$ python3 -q
>>> import numpy as np
>>> import numpy.linalg as la
>>> np.set_printoptions(suppress=True, linewidth=100)
>>> A2 = np.array([[1, 1], [1, -1]])
>>> rng = np.random.default_rng(73296)
>>> M = np.kron(A2, np.kron(A2, A2))[rng.permutation(8)][:6]
>>> print(M)
[[ 1 -1  1 -1  1 -1  1 -1]
 [ 1 -1 -1  1  1 -1 -1  1]
 [ 1 -1 -1  1 -1  1  1 -1]
 [ 1  1  1  1  1  1  1  1]
 [ 1  1 -1 -1 -1 -1  1  1]
 [ 1 -1  1 -1 -1  1 -1  1]]
>>> r0 = np.array([2, 0])
>>> np.convolve(M[5], r0)
array([ 2, -2,  2, -2, -2,  2, -2,  2,  0])
>>> np.correlate(M[5], M[4], "full")
array([ 1,  0, -1,  0, -3,  0,  3,  0,  3,  0, -3,  0, -1,  0,  1])
>>> A2 = np.array([[2, -6],
...     [-8, 1],
...     [-6, 4],
...     [-5, -3],
...     [8, -4],
...     [8, 1],
...     [-3, -3],
...     [-7, -5]])
>>> print(la.matrix_rank(np.vstack([M, A2.T])))
8
>>> np.vstack([M, A2.T]).shape
(8, 8)
>>> np.einsum("ij,ij->i", M, M)
array([8, 8, 8, 8, 8, 8])
>>> np.einsum("ik,kj->ji", M, A2)
array([[ 13,   7,  15, -11, -21,   5],
       [ -3, -21,  -7, -15, -11,   3]])
>>> left, sigma, Vh = la.svd(M, full_matrices=False)
>>> print(np.allclose(left * sigma @ Vh, M))
True
>>> sigma.round(3)
array([2.828, 2.828, 2.828, 2.828, 2.828, 2.828])
>>> (sigma > 1e-8).sum()
np.int64(6)
>>> np.round(left.T @ M @ Vh.T, 3) + 0
array([[2.828, 0.   , 0.   , 0.   , 0.   , 0.   ],
       [0.   , 2.828, 0.   , 0.   , 0.   , 0.   ],
       [0.   , 0.   , 2.828, 0.   , 0.   , 0.   ],
       [0.   , 0.   , 0.   , 2.828, 0.   , 0.   ],
       [0.   , 0.   , 0.   , 0.   , 2.828, 0.   ],
       [0.   , 0.   , 0.   , 0.   , 0.   , 2.828]])
>>> np.round(np.cumsum(sigma ** 2) / np.sum(sigma ** 2), 3)
array([0.167, 0.333, 0.5  , 0.667, 0.833, 1.   ])
